>>> import numpy as np
>>> from numpy import linalg as LA
>>> np.set_printoptions(suppress=True, linewidth=200)
>>> E = np.loadtxt("arr.csv", delimiter=",")
>>> E
array([[8.3, 2. , 4. ],
       [9. , 7.3, 8. ],
       [8. , 2. , 4.3]])
>>> t3 = np.stack([E, -1 * E, E[::-1]])
>>> LA.matrix_rank(t3.reshape(3, -1))
np.int64(2)
>>> hat = np.triu(np.array([[2, 0, 3], [1, 2, 3], [0, 1, 3]]), 1) + np.eye(3)
>>> Y = hat @ E @ LA.inv(hat)
>>> np.round(np.poly(Y), 2)
array([  1.  , -19.9 ,  61.67, -16.74])
>>> np.round(hat @ E - E @ hat, 2)
array([[ 24.,   6., -18.],
       [ 24.,   6., -36.],
       [  0.,   0., -30.]])
>>> np.round(LA.det(Y), 2)
np.float64(16.74)
>>> LA.matrix_rank(Y)
np.int64(3)
>>> Q, Rm = LA.qr(E)
>>> np.allclose(Rm.T @ Rm, E.T @ E)
True
>>> print(np.round(np.abs(np.diag(Rm)), 2))
[14.62  4.01  0.29]
>>> print(np.round(Q.T @ Q, 2) + 0)
[[1. 0. 0.]
 [0. 1. 0.]
 [0. 0. 1.]]
>>> Rm.round(2)
array([[-14.62,  -6.72,  -9.55],
       [  0.  ,  -4.01,  -2.7 ],
       [  0.  ,   0.  ,   0.29]])
>>> Q.shape, Rm.shape
((3, 3), (3, 3))
>>> np.trace(Q @ Q.T)
np.float64(3.0)
>>> Q.round(2)
array([[-0.57,  0.45, -0.69],
       [-0.62, -0.79, -0.01],
       [-0.55,  0.42,  0.73]])
>>> data = np.array([[20, 1, 3, 2], [2, 33, 3, 1], [3, 0, 10, 2], [0, 0, 1, 21]])
>>> print(data)
[[20  1  3  2]
 [ 2 33  3  1]
 [ 3  0 10  2]
 [ 0  0  1 21]]
>>> Y = LA.inv(data)
>>> round(float(LA.cond(data)), 2)
3.69
>>> round(LA.det(data) * LA.det(Y), 2)
np.float64(1.0)
>>> (np.abs(Y) > 1e-9).astype(int)
array([[1, 1, 1, 1],
       [1, 1, 1, 1],
       [1, 1, 1, 1],
       [1, 1, 1, 1]])
>>> Y.round(2) + 0
array([[ 0.05,  0.  , -0.01,  0.  ],
       [ 0.  ,  0.03, -0.01,  0.  ],
       [-0.02,  0.  ,  0.11, -0.01],
       [ 0.  ,  0.  , -0.01,  0.05]])
>>> np.round(LA.inv(Y), 2) + 0
array([[20.,  1.,  3.,  2.],
       [ 2., 33.,  3.,  1.],
       [ 3.,  0., 10.,  2.],
       [ 0.,  0.,  1., 21.]])
>>> rng = np.random.default_rng(88)
>>> lab = rng.permutation(4)
>>> print(lab)
[1 2 3 0]
>>> Y = data[lab][:, lab]
>>> print(Y)
[[33  3  1  2]
 [ 0 10  2  3]
 [ 0  1 21  0]
 [ 1  3  2 20]]
>>> np.diag(Y)
array([33, 10, 21, 20])
>>> np.allclose(Y, data)
False
>>> Y = np.array([[-2, 3, -1, -2, 0],
...     [2, 0, 3, -1, -2],
...     [-1, -2, -3, -3, -2],
...     [-1, 2, -3, 3, -3],
...     [-2, 3, 3, 2, 2]])
>>> M = np.triu(Y)
>>> M
array([[-2,  3, -1, -2,  0],
       [ 0,  0,  3, -1, -2],
       [ 0,  0, -3, -3, -2],
       [ 0,  0,  0,  3, -3],
       [ 0,  0,  0,  0,  2]])
>>> # triangular, det is the product of the diagonal
>>> round(LA.norm(M, 2), 2)
np.float64(5.7)
>>> round(LA.norm(M[1] - M[2]), 2)
np.float64(6.32)
>>> round(LA.norm(M, 1), 2), round(LA.norm(M, np.inf), 2)
(np.float64(9.0), np.float64(8.0))
>>> np.round(LA.norm(M, axis=1), 2)
array([4.24, 3.74, 4.69, 4.24, 2.  ])
>>> round(float(LA.norm(M, "nuc")), 2)
16.96
>>> round(float(LA.norm(M[1], 1)), 2), round(float(LA.norm(M[1], np.inf)), 2)
(6.0, 3.0)
>>> LA.norm(M, axis=1).argmax()
np.int64(2)
>>> round(LA.norm(M) ** 2 / LA.norm(M, 2) ** 2, 2)
np.float64(2.34)
>>> print(round(np.abs(LA.eigvals(M)).max(), 2))
3.0
>>> np.allclose(M @ M.T, M.T @ M)
False
>>> print(M @ M)
[[  4  -6  14  -2   2]
 [  0   0  -9 -12  -7]
 [  0   0   9   0  11]
 [  0   0   0   9 -15]
 [  0   0   0   0   4]]
>>> hat = np.triu(np.array([[-3, 5, -5, 0, -2],
...     [4, 3, -2, 2, 1],
...     [5, 1, 3, -5, 1],
...     [3, -5, -4, -2, 5],
...     [0, 3, 5, -1, -4]]), 1) + np.eye(5)
>>> Y = hat @ M @ LA.inv(hat)
>>> np.trace(Y), np.trace(M)
(np.float64(0.0), np.int64(0))
>>> LA.matrix_rank(Y)
np.int64(4)
>>> print(hat @ M - M @ hat)
[[  0.  10.  26.  -1.   0.]
 [  0.   0.   6.  27.   2.]
 [  0.   0.   0. -30.  35.]
 [  0.   0.   0.   0.  -5.]
 [  0.   0.   0.   0.   0.]]
>>> rank = LA.matrix_rank(M)
>>> rank
np.int64(4)
>>> ns = LA.svd(M)[2][rank:].T
>>> print(np.round(ns @ ns.T, 2) + 0)
[[0.69 0.46 0.   0.   0.  ]
 [0.46 0.31 0.   0.   0.  ]
 [0.   0.   0.   0.   0.  ]
 [0.   0.   0.   0.   0.  ]
 [0.   0.   0.   0.   0.  ]]
>>> [int(LA.matrix_rank(M[:i])) for i in range(1, len(M) + 1)]
[1, 2, 3, 4, 4]
>>> print(np.argsort(-LA.norm(M, axis=0).round(6), kind="stable")[:3])
[3 4 2]
>>> print(round(LA.norm(M, 2) / LA.norm(M), 2))
0.65
>>> LA.matrix_rank(M, rtol=0.1)
np.int64(4)
>>> LA.cond(M) > 100
np.True_
>>> feats = np.loadtxt("x.csv", delimiter=",")
>>> feats
array([[1., 0.],
       [0., 1.]])
>>> # 2 groups of indices that never mix
>>> print(LA.norm(feats, axis=1).argmax())
0
>>> print(round(float(LA.norm(feats[0] - feats[1])), 2))
1.41
>>> print(feats[0] @ feats[1])
0.0
>>> print(round(float(LA.norm(feats, 2)), 2))
1.0
>>> G = feats.T @ feats
>>> np.trace(G), (feats ** 2).sum()
(np.float64(2.0), np.float64(2.0))
>>> np.diag(G)
array([1., 1.])
>>> W0 = np.loadtxt("layer15.csv", delimiter=",")
>>> print(W0)
[[ 0.  0.  0.  0.]
 [ 0. 13. 11.  9.]
 [ 0. 11. 10.  9.]
 [ 0.  9.  9.  9.]]
>>> rank = LA.matrix_rank(W0)
>>> rank
np.int64(2)
>>> ns = LA.svd(W0)[2][rank:].T
>>> np.round(W0 @ ns, 2) + 0
array([[0., 0.],
       [0., 0.],
       [0., 0.],
       [0., 0.]])
>>> [int(LA.matrix_rank(W0[:, :j + 1])) for j in range(4)]
[0, 1, 2, 2]
>>> LA.matrix_rank(W0.T @ W0), LA.matrix_rank(W0 @ W0.T)
(np.int64(2), np.int64(2))
>>> print(np.round(ns @ ns.T, 2))
[[ 1.    0.    0.    0.  ]
 [ 0.    0.17 -0.33  0.17]
 [ 0.   -0.33  0.67 -0.33]
 [ 0.    0.17 -0.33  0.17]]
>>> ns.shape
(4, 2)
>>> np.allclose(W0 @ ns, 0)
True
>>> ev, vecs = LA.eigh(W0)
>>> print(np.round(vecs.T @ W0 @ vecs, 2) + 0)
[[ 0.    0.    0.    0.  ]
 [ 0.    0.    0.    0.  ]
 [ 0.    0.    1.79  0.  ]
 [ 0.    0.    0.   30.21]]
>>> np.round(np.abs(vecs[:, -1]), 2)
array([0.  , 0.64, 0.58, 0.51])
>>> np.round(LA.eigvalsh(W0 + -3 * np.eye(4)), 2)
array([-3.  , -3.  , -1.21, 27.21])
>>> print(np.round(vecs @ np.diag(ev) @ vecs.T, 2))
[[ 0.  0.  0.  0.]
 [ 0. 13. 11.  9.]
 [ 0. 11. 10.  9.]
 [ 0.  9.  9.  9.]]
>>> print((ev > 1e-8).sum(), (ev < -1e-8).sum())
2 0
>>> print(np.unique(ev.round(6) + 0, return_counts=True)[1])
[2 1 1]
>>> ev.sum(), np.trace(W0)
(np.float64(32.0), np.float64(32.0))
>>> ev, vecs = LA.eigh(W0)
>>> x = np.array([3, -2, 0, -1])
>>> round(float(x @ W0 @ x / (x @ x)), 2), round(ev[0], 2), round(float(ev[-1]), 2)
(6.93, np.float64(-0.0), 30.21)
>>> x @ W0 @ x
np.float64(97.0)
>>> np.abs(W0).sum(axis=1).max(), np.round(np.abs(ev).max(), 2)
(np.float64(33.0), np.float64(30.21))
>>> print(np.round(vecs * np.abs(ev) @ vecs.T, 2))
[[ 0.  0.  0.  0.]
 [ 0. 13. 11.  9.]
 [ 0. 11. 10.  9.]
 [ 0.  9.  9.  9.]]
>>> print(np.round(LA.eigvalsh(W0[1:, 1:]), 2) + 0)
[ 0.    1.79 30.21]
>>> np.flatnonzero(LA.matrix_power((W0 != 0) + (W0.T != 0) + np.eye(4), 4)[3])
array([1, 2, 3])
>>> (LA.matrix_power((W0 != 0) + (W0.T != 0) + np.eye(4), 4) > 0).astype(int)
array([[1, 0, 0, 0],
       [0, 1, 1, 1],
       [0, 1, 1, 1],
       [0, 1, 1, 1]])
>>> (W0 != 0).astype(int)
array([[0, 0, 0, 0],
       [0, 1, 1, 1],
       [0, 1, 1, 1],
       [0, 1, 1, 1]])
>>> W0 @ W0
array([[  0.,   0.,   0.,   0.],
       [  0., 371., 334., 297.],
       [  0., 334., 302., 270.],
       [  0., 297., 270., 243.]])
>>> Y = np.array([[-1, 3]])
>>> J = np.block([[np.zeros((1, 1)), Y], [Y.T, np.zeros((2, 2))]])
>>> print(J)
[[ 0. -1.  3.]
 [-1.  0.  0.]
 [ 3.  0.  0.]]
>>> (J - J.T) / 2
array([[0., 0., 0.],
       [0., 0., 0.],
       [0., 0., 0.]])
>>> print((J + J.T) / 2)
[[ 0. -1.  3.]
 [-1.  0.  0.]
 [ 3.  0.  0.]]
>>> np.allclose(J @ J.T, J.T @ J)
True
>>> np.round(LA.matrix_power(J, 3), 2)
array([[  0., -10.,  30.],
       [-10.,   0.,   0.],
       [ 30.,   0.,   0.]])
>>> round(float(LA.det(feats)), 2)
1.0
>>> feats @ feats
array([[1., 0.],
       [0., 1.]])
>>> np.unique(M.round(6), axis=0).shape
(5, 5)
>>> print(LA.lstsq(M[:-1].T, M[-1])[2])
4
>>> np.round(np.trace(LA.pinv(M) @ M), 2)
np.float64(4.0)
>>> ev, vecs = LA.eigh(J)
>>> np.round(LA.svd(J, compute_uv=False), 2) + 0
array([3.16, 3.16, 0.  ])
>>> ev.sum(), np.trace(J)
(np.float64(0.0), np.float64(0.0))
>>> np.abs(vecs[:, -1]).round(6).argmax()
np.int64(0)
>>> np.unique(ev.round(6) + 0, return_counts=True)[1]
array([1, 1, 1])
>>> F = np.array([[-3.9, -1.0, 7.0, 2.0, -9.0],
...     [-9.0, -3.9, -9.0, -2.0, -3.0],
...     [-4.0, -6.0, 6.1, 8.0, 7.0],
...     [1.0, 3.0, 4.0, 1.1, 7.0],
...     [-4.0, -1.0, 7.0, 2.0, -8.9]])
>>> def softmax(z):
...     e = np.exp(z - z.max(axis=-1, keepdims=True))
...     return e / e.sum(axis=-1, keepdims=True)
... 
>>> np.round(softmax(10 * F[1]), 2) + 0
array([0., 0., 0., 1., 0.])
>>> np.round(softmax(F[1] + -2), 2) + 0
array([0.  , 0.1 , 0.  , 0.66, 0.24])
>>> np.round(softmax(F).sum(axis=1), 2)
array([1., 1., 1., 1., 1.])
>>> S = F @ F.T / np.sqrt(5)
>>> softmax(S)[1] @ F
array([-9. , -3.9, -9. , -2. , -3. ])
>>> np.round(softmax(S), 2) + 0
array([[0.56, 0.  , 0.  , 0.  , 0.44],
       [0.  , 1.  , 0.  , 0.  , 0.  ],
       [0.  , 0.  , 1.  , 0.  , 0.  ],
       [0.  , 0.  , 0.  , 1.  , 0.  ],
       [0.55, 0.  , 0.  , 0.  , 0.45]])
>>> print(np.round(softmax(S + np.triu(np.full(S.shape, -np.inf), 1)), 2) + 0)
[[1.   0.   0.   0.   0.  ]
 [0.   1.   0.   0.   0.  ]
 [0.   0.   1.   0.   0.  ]
 [0.   0.   0.   1.   0.  ]
 [0.55 0.   0.   0.   0.45]]
